% ipython --no-banner

In [1]: import numpy as np

In [2]: import numpy.linalg as la

In [3]: np.set_printoptions(suppress=True, linewidth=140)

In [4]: mat = np.load("arr.npy")

In [5]: mat
Out[5]: 
array([[ 1,  1,  2, -1,  1],
       [ 2, -1,  0, -1,  1],
       [ 1,  2,  2,  0, -1],
       [ 2,  1,  2,  2, -2]])

In [6]: theta = np.radians(36)

In [7]: Rm = np.eye(5)

In [8]: Rm[3, 3] = Rm[0, 0] = np.cos(theta)

In [9]: Rm[3, 0], Rm[0, 3] = -np.sin(theta), np.sin(theta)

In [10]: Rm.round(2)
Out[10]: 
array([[ 0.81,  0.  ,  0.  ,  0.59,  0.  ],
       [ 0.  ,  1.  ,  0.  ,  0.  ,  0.  ],
       [ 0.  ,  0.  ,  1.  ,  0.  ,  0.  ],
       [-0.59,  0.  ,  0.  ,  0.81,  0.  ],
       [ 0.  ,  0.  ,  0.  ,  0.  ,  1.  ]])

In [11]: A2 = mat @ Rm.T

In [12]: np.round(np.abs(A2 - mat).max(axis=0), 2)
Out[12]: array([0.97, 0.  , 0.  , 1.56, 0.  ])

In [13]: w1 = np.array([[2, 1, -1, 1],
    ...:     [0, -1, -2, -1],
    ...:     [2, -1, -2, 1],
    ...:     [2, -1, 1, -1],
    ...:     [-2, 1, 0, -1]])

In [14]: b = np.array([-5, 1, 0, 1])

In [15]: act = np.maximum(mat @ w1 + b, 0)

In [16]: (act > 0).mean(axis=0)
Out[16]: array([0.5, 0.5, 0. , 1. ])

In [17]: act
Out[17]: 
array([[ 0,  1,  0,  3],
       [ 0,  6,  0,  4],
       [ 3,  0,  0,  3],
       [11,  0,  0,  4]])

In [18]: la.matrix_rank(act)
Out[18]: np.int64(3)

In [19]: C = np.array([[2, -1, -2], [2, 0, -1], [0, 2, 1], [1, 1, -2]])

In [20]: act @ C
Out[20]: 
array([[  5,   3,  -7],
       [ 16,   4, -14],
       [  9,   0, -12],
       [ 26,  -7, -30]])

In [21]: w1 @ C
Out[21]: 
array([[ 7, -3, -8],
       [-3, -5,  1],
       [ 3, -5, -7],
       [ 1, -1,  0],
       [-3,  1,  5]])

In [22]: round(float(la.norm(mat[3] - mat[2])), 2)
Out[22]: 2.65

In [23]: np.round(la.norm(mat, axis=1), 2)
Out[23]: array([2.83, 2.65, 3.16, 4.12])

In [24]: W0 = np.array([[-1, 3, 3, 0, 1],
    ...:     [3, -1, 3, 3, 0],
    ...:     [3, 3, -1, 3, 3],
    ...:     [0, 3, 3, -1, 3],
    ...:     [1, 0, 3, 3, -1]])

In [25]: U, s, Vt = la.svd(W0, full_matrices=False)

In [26]: np.round(U.T @ U, 2) + 0
Out[26]: 
array([[1., 0., 0., 0., 0.],
       [0., 1., 0., 0., 0.],
       [0., 0., 1., 0., 0.],
       [0., 0., 0., 1., 0.],
       [0., 0., 0., 0., 1.]])

In [27]: np.round(Vt @ Vt.T, 2) + 0
Out[27]: 
array([[1., 0., 0., 0., 0.],
       [0., 1., 0., 0., 0.],
       [0., 0., 1., 0., 0.],
       [0., 0., 0., 1., 0.],
       [0., 0., 0., 0., 1.]])

In [28]: s.round(2)
Out[28]: array([8.07, 6.16, 5.1 , 1.97, 0.16])

In [29]: np.round(np.abs(Vt[0]), 2)
Out[29]: array([0.37, 0.46, 0.55, 0.46, 0.37])

In [30]: np.round(np.cumsum(s ** 2) / np.sum(s ** 2), 2)
Out[30]: array([0.49, 0.78, 0.97, 1.  , 1.  ])

In [31]: def softmax(z):
    ...:     e = np.exp(z - z.max(axis=-1, keepdims=True))
    ...:     return e / e.sum(axis=-1, keepdims=True)
    ...: 

In [32]: np.round(softmax(10 * W0[2]), 2) + 0
Out[32]: array([0.25, 0.25, 0.  , 0.25, 0.25])

In [33]: scores = W0 @ W0.T / np.sqrt(5)

In [34]: softmax(scores).round(6).argmax(axis=1)
Out[34]: array([3, 1, 2, 3, 1])

In [35]: np.round(softmax(scores + np.triu(np.full(scores.shape, -np.inf), 1)), 2) + 0
Out[35]: 
array([[1.  , 0.  , 0.  , 0.  , 0.  ],
       [0.  , 1.  , 0.  , 0.  , 0.  ],
       [0.  , 0.  , 1.  , 0.  , 0.  ],
       [0.04, 0.  , 0.  , 0.96, 0.  ],
       [0.  , 0.61, 0.  , 0.  , 0.39]])

In [36]: M = np.load("case2.npy")

In [37]: M
Out[37]: 
array([[3., 2., 6., 0.],
       [4., 4., 1., 0.],
       [8., 2., 9., 0.],
       [0., 0., 0., 5.]])

In [38]: # 2 groups of indices that never mix

In [39]: evals, V = la.eig(M)

In [40]: evals.round(2)
Out[40]: array([14.34, -1.91,  3.57,  5.  ])

In [41]: np.round(np.sort(la.eigvals(la.inv(M))), 2)
Out[41]: array([-0.52,  0.07,  0.2 ,  0.28])

In [42]: np.round(M @ V[:, 0] - evals[0] * V[:, 0], 2) + 0
Out[42]: array([0., 0., 0., 0.])

In [43]: np.round(np.sort(la.eigvals(M.T)), 2)
Out[43]: array([-1.91,  3.57,  5.  , 14.34])

In [44]: A = np.load("x.npy")

In [45]: A
Out[45]: 
array([[0, 0, 0, 0, 0, 0],
       [0, 0, 0, 0, 0, 0],
       [0, 0, 0, 0, 0, 0],
       [2, 1, 1, 0, 0, 0],
       [3, 1, 3, 0, 0, 0],
       [1, 3, 2, 0, 0, 0]])

In [46]: # column 4 repeats column 3

In [47]: [round(float(x), 2) for x in la.svd(A, compute_uv=False)[:3]]
Out[47]: [5.84, 2.1, 0.73]

In [48]: la.matrix_rank(A, rtol=0.1)
Out[48]: np.int64(3)

In [49]: U, s, Vt = la.svd(A)

In [50]: V = Vt[:(s > 1e-8).sum()]

In [51]: rng = np.random.default_rng(63464)

In [52]: x = A[5] + 4 * A[4] + rng.integers(2) * np.eye(6)[5]

In [53]: x
Out[53]: array([13.,  7., 14.,  0.,  0.,  0.])

In [54]: round(float(la.norm(x - V.T @ V @ x)), 2)
Out[54]: 0.0

In [55]: np.round(np.diag(V.T @ V), 2)
Out[55]: array([1., 1., 1., 0., 0., 0.])

In [56]: np.round(V.T @ V, 2) + 0
Out[56]: 
array([[1., 0., 0., 0., 0., 0.],
       [0., 1., 0., 0., 0., 0.],
       [0., 0., 1., 0., 0., 0.],
       [0., 0., 0., 0., 0., 0.],
       [0., 0., 0., 0., 0., 0.],
       [0., 0., 0., 0., 0., 0.]])

In [57]: np.allclose(V.T @ V @ x, x)
Out[57]: True

In [58]: la.matrix_rank(np.vstack([A, x]))
Out[58]: np.int64(3)

In [59]: J = np.array([[2.05, 1.0, 1.0, 1.0, 3.0],
    ...:     [1.0, 0.05, 2.0, 1.0, 0.0],
    ...:     [1.0, 1.0, 1.05, 1.0, 3.0],
    ...:     [3.0, 0.0, 1.0, 3.05, 3.0],
    ...:     [2.0, 1.0, 1.0, 1.0, 3.05]])

In [60]: J
Out[60]: 
array([[2.05, 1.  , 1.  , 1.  , 3.  ],
       [1.  , 0.05, 2.  , 1.  , 0.  ],
       [1.  , 1.  , 1.05, 1.  , 3.  ],
       [3.  , 0.  , 1.  , 3.05, 3.  ],
       [2.  , 1.  , 1.  , 1.  , 3.05]])

In [61]: U, s, Vt = la.svd(A)

In [62]: np.argmax(s[:-1] / (s[1:] + 1e-6)) + 1
Out[62]: np.int64(3)

In [63]: s.round(2)
Out[63]: array([5.84, 2.1 , 0.73, 0.  , 0.  , 0.  ])

In [64]: A2 = U[:, :3] @ np.diag(s[:3]) @ Vt[:3]

In [65]: np.round(np.abs(A - A2).max(), 2)
Out[65]: np.float64(0.0)

In [66]: la.matrix_rank(A, rtol=0.05)
Out[66]: np.int64(3)

In [67]: round(la.norm(A - A2) / la.norm(A), 2)
Out[67]: np.float64(0.0)

In [68]: la.matrix_rank(A2)
Out[68]: np.int64(3)

In [69]: np.argsort(-la.norm(J, axis=0).round(6), kind="stable")[:3]
Out[69]: array([4, 0, 3])

In [70]: idx = rng.permutation(5)

In [71]: idx
Out[71]: array([0, 2, 3, 1, 4])

In [72]: A2 = J[idx][:, idx]

In [73]: np.round(np.sort(np.abs(la.eigvals(A2))), 2)
Out[73]: array([0.05, 0.59, 1.04, 1.04, 7.88])

In [74]: A2
Out[74]: 
array([[2.05, 1.  , 1.  , 1.  , 3.  ],
       [1.  , 1.05, 1.  , 1.  , 3.  ],
       [3.  , 1.  , 3.05, 0.  , 3.  ],
       [1.  , 2.  , 1.  , 0.05, 0.  ],
       [2.  , 1.  , 1.  , 1.  , 3.05]])

In [75]: np.trace(A2)
Out[75]: np.float64(9.25)

In [76]: m1 = np.loadtxt("w.csv", delimiter=",")

In [77]: m1
Out[77]: 
array([[3., 3., 3.],
       [3., 6., 6.],
       [3., 6., 9.]])

In [78]: w1 = np.array([[0, 0, 3, 0, 1], [2, 2, 0, 2, 1], [3, 0, 0, 0, 1]])

In [79]: b = np.array([1, 0, 0, 0, 1])

In [80]: act = np.maximum(m1 @ w1 + b, 0)

In [81]: la.matrix_rank(act)
Out[81]: np.int64(3)

In [82]: act
Out[82]: 
array([[16.,  6.,  9.,  6., 10.],
       [31., 12.,  9., 12., 16.],
       [40., 12.,  9., 12., 19.]])

In [83]: C = np.array([[2, 2], [3, 1], [0, 3], [1, 2], [1, 0]])

In [84]: act @ C
Out[84]: 
array([[ 66.,  77.],
       [126., 125.],
       [147., 143.]])

In [85]: w1 @ C
Out[85]: 
array([[ 1,  9],
       [13, 10],
       [ 7,  6]])

In [86]: np.argsort(-la.norm(act, axis=0).round(6), kind="stable")[:3]
Out[86]: array([0, 4, 1])

In [87]: np.round(la.norm(act, 2) / la.norm(act), 2)
Out[87]: np.float64(1.0)

In [88]: evals, V = la.eigh(m1)

In [89]: x = np.array([3, 3, 6])

In [90]: x @ m1 @ x
Out[90]: np.float64(783.0)

In [91]: x @ m1 @ x / (x @ x), round(evals[0], 2), round(evals[-1], 2)
Out[91]: (np.float64(14.5), np.float64(0.92), np.float64(15.15))

In [92]: np.round(V * np.maximum(evals, 0) @ V.T, 2)
Out[92]: 
array([[3., 3., 3.],
       [3., 6., 6.],
       [3., 6., 9.]])

In [93]: u = np.array([0, -3, 3]) + 0.5

In [94]: data = np.eye(3) - 2 * np.outer(u, u) / (u @ u)

In [95]: data.round(2)
Out[95]: 
array([[ 0.97,  0.13, -0.19],
       [ 0.13,  0.33,  0.93],
       [-0.19,  0.93, -0.31]])

In [96]: rank = la.matrix_rank(A)

In [97]: rank
Out[97]: np.int64(3)

In [98]: null = la.svd(A)[2][rank:].T

In [99]: la.matrix_rank(A.T @ A), la.matrix_rank(A @ A.T)
Out[99]: (np.int64(3), np.int64(3))

In [100]: [int(la.matrix_rank(A[:, :j + 1])) for j in range(6)]
Out[100]: [1, 2, 3, 3, 3, 3]

In [101]: null @ null.T
Out[101]: 
array([[0., 0., 0., 0., 0., 0.],
       [0., 0., 0., 0., 0., 0.],
       [0., 0., 0., 0., 0., 0.],
       [0., 0., 0., 1., 0., 0.],
       [0., 0., 0., 0., 1., 0.],
       [0., 0., 0., 0., 0., 1.]])

In [102]: np.allclose(A @ null, 0)
Out[102]: True

In [103]: A @ null
Out[103]: 
array([[0., 0., 0.],
       [0., 0., 0.],
       [0., 0., 0.],
       [0., 0., 0.],
       [0., 0., 0.],
       [0., 0., 0.]])

In [104]: np.round(la.norm(data, axis=0), 2)
Out[104]: array([1., 1., 1.])

In [105]: np.round(data.T @ data, 2) + 0
Out[105]: 
array([[1., 0., 0.],
       [0., 1., 0.],
       [0., 0., 1.]])

In [106]: round(float(data[:, 2] @ data[:, 0]), 2)
Out[106]: -0.0

In [107]: x = np.array([2, 1, 1])

In [108]: y = data @ x

In [109]: b, lr = np.zeros(3), 1 / la.norm(data, 2) ** 2

In [110]: for i in range(4):
     ...:     b -= lr * data.T @ (data @ b - y)
     ...:     if i % 1 == 0: print(i, round(la.norm(data @ b - y), 2))
     ...: 
0 0.0
1 0.0
2 0.0
3 0.0

In [111]: b.round(2)
Out[111]: array([2., 1., 1.])

In [112]: idx = rng.permutation(3)

In [113]: idx
Out[113]: array([1, 2, 0])

In [114]: A2 = data[idx][:, idx]

In [115]: np.round(np.diag(A2), 2)
Out[115]: array([ 0.33, -0.31,  0.97])

In [116]: np.round(np.sort(np.abs(la.eigvals(A2))), 2)
Out[116]: array([1., 1., 1.])

In [117]: np.allclose(A2, data)
Out[117]: False

In [118]: A2.round(2)
Out[118]: 
array([[ 0.33,  0.93,  0.13],
       [ 0.93, -0.31, -0.19],
       [ 0.13, -0.19,  0.97]])

In [119]: round(la.det(A2), 2), np.round(la.det(data[idx]), 2)
Out[119]: (np.float64(-1.0), np.float64(-1.0))

In [120]: idx = rng.integers(0, 2, 5)

In [121]: E = (idx[:, None] == idx) * 5 + np.eye(5)

In [122]: E
Out[122]: 
array([[6., 5., 0., 0., 0.],
       [5., 6., 0., 0., 0.],
       [0., 0., 6., 5., 5.],
       [0., 0., 5., 6., 5.],
       [0., 0., 5., 5., 6.]])

In [123]: # equal to its transpose

In [124]: E @ E
Out[124]: 
array([[61., 60.,  0.,  0.,  0.],
       [60., 61.,  0.,  0.,  0.],
       [ 0.,  0., 86., 85., 85.],
       [ 0.,  0., 85., 86., 85.],
       [ 0.,  0., 85., 85., 86.]])

In [125]: (la.matrix_power((E != 0) + (E.T != 0) + np.eye(5), 5) > 0).astype(int)
Out[125]: 
array([[1, 1, 0, 0, 0],
       [1, 1, 0, 0, 0],
       [0, 0, 1, 1, 1],
       [0, 0, 1, 1, 1],
       [0, 0, 1, 1, 1]])

In [126]: round(la.det(E), 2)
Out[126]: np.float64(176.0)

In [127]: u = np.array([-3, 0, -5, -2, -2])

In [128]: A2 = E + np.outer(u, np.eye(5)[1])

In [129]: la.matrix_rank(la.inv(A2) - la.inv(E), tol=1e-8)
Out[129]: np.int64(1)

In [130]: la.matrix_rank(A2 - E)
Out[130]: np.int64(1)

In [131]: np.round(la.det(A2) / la.det(E), 2), np.round(1 + la.solve(E, u)[1], 2)
Out[131]: (np.float64(2.36), np.float64(2.36))

In [132]: A2
Out[132]: 
array([[ 6.,  2.,  0.,  0.,  0.],
       [ 5.,  6.,  0.,  0.,  0.],
       [ 0., -5.,  6.,  5.,  5.],
       [ 0., -2.,  5.,  6.,  5.],
       [ 0., -2.,  5.,  5.,  6.]])

In [133]: w1 = np.array([[-3, -2, 3, -3],
     ...:     [-3, -2, 3, 1],
     ...:     [2, -2, 2, 3],
     ...:     [1, 1, 3, -2],
     ...:     [2, 3, -3, -1]])

In [134]: b = np.array([-7, 2, 4, -8])

In [135]: act = np.maximum(E @ w1 + b, 0)

In [136]: act
Out[136]: 
array([[ 0.,  0., 37.,  0.],
       [ 0.,  0., 37.,  0.],
       [20., 10., 16.,  0.],
       [19., 13., 17.,  0.],
       [20., 15., 11.,  0.]])

In [137]: la.matrix_rank(act)
Out[137]: np.int64(3)

In [138]: (act > 0).mean(axis=0)
Out[138]: array([0.6, 0.6, 1. , 0. ])

In [139]: C = np.array([[-3, 2], [2, 2], [-3, 0], [2, 3]])

In [140]: act @ C
Out[140]: 
array([[-111.,    0.],
       [-111.,    0.],
       [ -88.,   60.],
       [ -82.,   64.],
       [ -63.,   70.]])

In [141]: w1 @ C
Out[141]: 
array([[-10, -19],
       [ -2,  -7],
       [-10,   9],
       [-14,  -2],
       [  7,   7]])
